$ python -q
>>> import numpy as np
>>> np.set_printoptions(precision=3, suppress=True, linewidth=100)
>>> def rnd(a):
...     return np.round(a, 3) + 0
... 
>>> mat = np.load("mat.npy")
>>> rnd(mat)
array([[-2.058, -1.158,  1.497,  0.112, -1.081],
       [ 0.374, -1.481,  0.983, -1.098,  2.12 ],
       [-0.374, -0.935, -1.711, -2.075, -0.868],
       [-1.497,  2.057,  0.285, -1.273,  0.91 ],
       [-1.497, -0.601, -1.669,  1.363,  1.324]])
>>> rng = np.random.default_rng(52)
>>> Y = mat + rng.integers(-2, 3, (5, 4)) @ rng.integers(-2, 3, (4, 5))
>>> rnd(Y)
array([[-4.058,  2.842, -4.503,  1.112,  0.919],
       [ 0.374, -5.481, -1.017,  0.902,  4.12 ],
       [-0.374,  1.065,  2.289, -4.075, -1.868],
       [ 0.503, 10.057, -3.715, -0.273,  4.91 ],
       [ 0.503, -2.601,  4.331, -1.637, -7.676]])
>>> np.linalg.matrix_rank(Y - mat, tol=1e-8)
np.int64(4)
>>> np.abs(Y - mat).sum(axis=1)
array([15., 10.,  9., 19., 22.])
>>> rnd(np.linalg.svd(Y - mat, compute_uv=False))
array([15.765,  8.662,  4.149,  2.869,  0.   ])
>>> rnd(np.kron(np.eye(2, dtype=int), Y))
array([[-4.058,  2.842, -4.503,  1.112,  0.919,  0.   ,  0.   ,  0.   ,  0.   ,  0.   ],
       [ 0.374, -5.481, -1.017,  0.902,  4.12 ,  0.   ,  0.   ,  0.   ,  0.   ,  0.   ],
       [-0.374,  1.065,  2.289, -4.075, -1.868,  0.   ,  0.   ,  0.   ,  0.   ,  0.   ],
       [ 0.503, 10.057, -3.715, -0.273,  4.91 ,  0.   ,  0.   ,  0.   ,  0.   ,  0.   ],
       [ 0.503, -2.601,  4.331, -1.637, -7.676,  0.   ,  0.   ,  0.   ,  0.   ,  0.   ],
       [ 0.   ,  0.   ,  0.   ,  0.   ,  0.   , -4.058,  2.842, -4.503,  1.112,  0.919],
       [ 0.   ,  0.   ,  0.   ,  0.   ,  0.   ,  0.374, -5.481, -1.017,  0.902,  4.12 ],
       [ 0.   ,  0.   ,  0.   ,  0.   ,  0.   , -0.374,  1.065,  2.289, -4.075, -1.868],
       [ 0.   ,  0.   ,  0.   ,  0.   ,  0.   ,  0.503, 10.057, -3.715, -0.273,  4.91 ],
       [ 0.   ,  0.   ,  0.   ,  0.   ,  0.   ,  0.503, -2.601,  4.331, -1.637, -7.676]])
>>> rnd(np.linalg.det(Y.T))
np.float64(965.755)
>>> rnd(np.einsum("ii->", Y))
np.float64(-15.198)
>>> rnd(np.poly(Y))
array([   1.   ,   15.198,   60.069, -142.697, -948.79 , -965.755])
>>> rnd(np.linalg.det(Y[::-1]))
np.float64(965.755)
>>> rnd(np.linalg.eigvals(Y).sum().real)
np.float64(-15.198)
>>> rnd(np.einsum("ij,ji->", Y, Y))
np.float64(110.852)
>>> vec = np.array([-1, 3, -2, 1, -1])
>>> target = mat @ vec
>>> rnd(target)
array([ -3.216, -10.   ,  -0.217,   4.916,   3.072])
>>> rnd(np.linalg.solve(mat, mat[:, 1]))
array([0., 1., 0., 0., 0.])
>>> rnd(np.linalg.svd(mat, compute_uv=False))
array([3., 3., 3., 3., 3.])
>>> rnd(mat[:, 1] @ mat[:, 0])
np.float64(0.0)
>>> rnd(mat.T @ mat)
array([[9., 0., 0., 0., 0.],
       [0., 9., 0., 0., 0.],
       [0., 0., 9., 0., 0.],
       [0., 0., 0., 9., 0.],
       [0., 0., 0., 0., 9.]])
>>> rnd(mat @ mat.T)
array([[9., 0., 0., 0., 0.],
       [0., 9., 0., 0., 0.],
       [0., 0., 9., 0., 0.],
       [0., 0., 0., 9., 0.],
       [0., 0., 0., 0., 9.]])
>>> r0 = np.array([2, 1, 1])
>>> rnd(np.cross(mat[2, :3], mat[3, :3]))
array([ 3.253,  2.668, -2.17 ])
>>> rnd(np.correlate(mat[2], mat[3], "full"))
array([-0.34 , -0.374, -0.472, -0.746,  0.   , -1.605, -1.953,  1.32 ,  1.3  ])
>>> rnd(np.polyval(r0, mat[2]))
array([0.906, 1.814, 5.143, 7.534, 1.639])
>>> rnd(np.convolve(mat[2], r0))
array([-0.749, -2.245, -4.731, -6.796, -5.522, -2.943, -0.868])
>>> q, _ = np.linalg.qr(np.array([[-0.2, 0.0, -0.1, -1.3, -0.3],
...     [1.1, -0.3, -0.2, -1.1, 0.9],
...     [0.7, -0.4, -0.6, -0.5, 1.4],
...     [-0.7, 0.7, -0.1, 0.7, -0.5],
...     [-1.0, 0.5, 1.1, 1.9, -1.0]]))
>>> vals = np.array([5, 3, 0, 1, 0])
>>> K = q @ np.diag(vals) @ q.T
>>> rnd(K)
array([[ 0.933, -0.448, -0.49 , -0.346,  0.22 ],
       [-0.448,  2.879,  0.866,  0.111, -1.715],
       [-0.49 ,  0.866,  0.975, -1.029, -1.047],
       [-0.346,  0.111, -1.029,  2.656,  1.112],
       [ 0.22 , -1.715, -1.047,  1.112,  1.558]])
>>> r0, v = K[1], K[2]
>>> rnd(r0 @ r0)
np.float64(12.194)
>>> p = (r0 @ v) / (r0 @ r0) * r0
>>> rnd(np.linalg.norm(r0 + v) ** 2 + np.linalg.norm(r0 - v) ** 2)
np.float64(32.577)
>>> rnd((v - p) @ r0)
np.float64(0.0)
